$ ipython --no-banner

In [1]: import numpy as np

In [2]: import numpy.linalg as la

In [3]: np.set_printoptions(precision=3, suppress=True, linewidth=140, legacy="1.25")

In [4]: feats = np.load("mat.npy")

In [5]: print(feats)
[[-0.821  0.187 -2.493 -1.048  2.663  0.942]
 [-0.328 -0.162 -0.941 -1.435 -2.462  2.619]
 [ 2.79  -2.372  0.267 -1.436  0.663  0.135]
 [-0.328  0.825 -0.583 -2.757 -0.889 -2.546]
 [ 2.626  2.087 -1.821  1.037 -0.575 -0.168]
 [ 0.656  2.298  2.275 -1.45   1.135  1.313]]

In [6]: rng = np.random.default_rng(887)

In [7]: lab = rng.permutation(6)

In [8]: print(lab)
[3 1 2 5 0 4]

In [9]: B = feats[lab][:, lab]

In [10]: print(np.allclose(B, feats))
False

In [11]: print(np.round(np.trace(B), 3))
-2.734

In [12]: print(np.sort(np.abs(la.eigvals(B))))
[4. 4. 4. 4. 4. 4.]

In [13]: print(np.round(la.det(B), 3), np.round(la.det(feats[lab]), 3))
-4096.0 4096.0

In [14]: print(np.diag(B))
[-2.757 -0.162  0.267  1.313 -0.821 -0.575]

In [15]: print(B)
[[-2.757  0.825 -0.583 -2.546 -0.328 -0.889]
 [-1.435 -0.162 -0.941  2.619 -0.328 -2.462]
 [-1.436 -2.372  0.267  0.135  2.79   0.663]
 [-1.45   2.298  2.275  1.313  0.656  1.135]
 [-1.048  0.187 -2.493  0.942 -0.821  2.663]
 [ 1.037  2.087 -1.821 -0.168  2.626 -0.575]]

In [16]: r0 = np.array([-1, 0, -2, 1, 2, -2])

In [17]: B = feats + np.outer(r0, np.eye(6)[1])

In [18]: print(la.matrix_rank(B - feats))
1

In [19]: print(la.matrix_rank(la.inv(B) - la.inv(feats), tol=1e-8))
1

In [20]: print(B)
[[-0.821 -0.813 -2.493 -1.048  2.663  0.942]
 [-0.328 -0.162 -0.941 -1.435 -2.462  2.619]
 [ 2.79  -4.372  0.267 -1.436  0.663  0.135]
 [-0.328  1.825 -0.583 -2.757 -0.889 -2.546]
 [ 2.626  4.087 -1.821  1.037 -0.575 -0.168]
 [ 0.656  0.298  2.275 -1.45   1.135  1.313]]
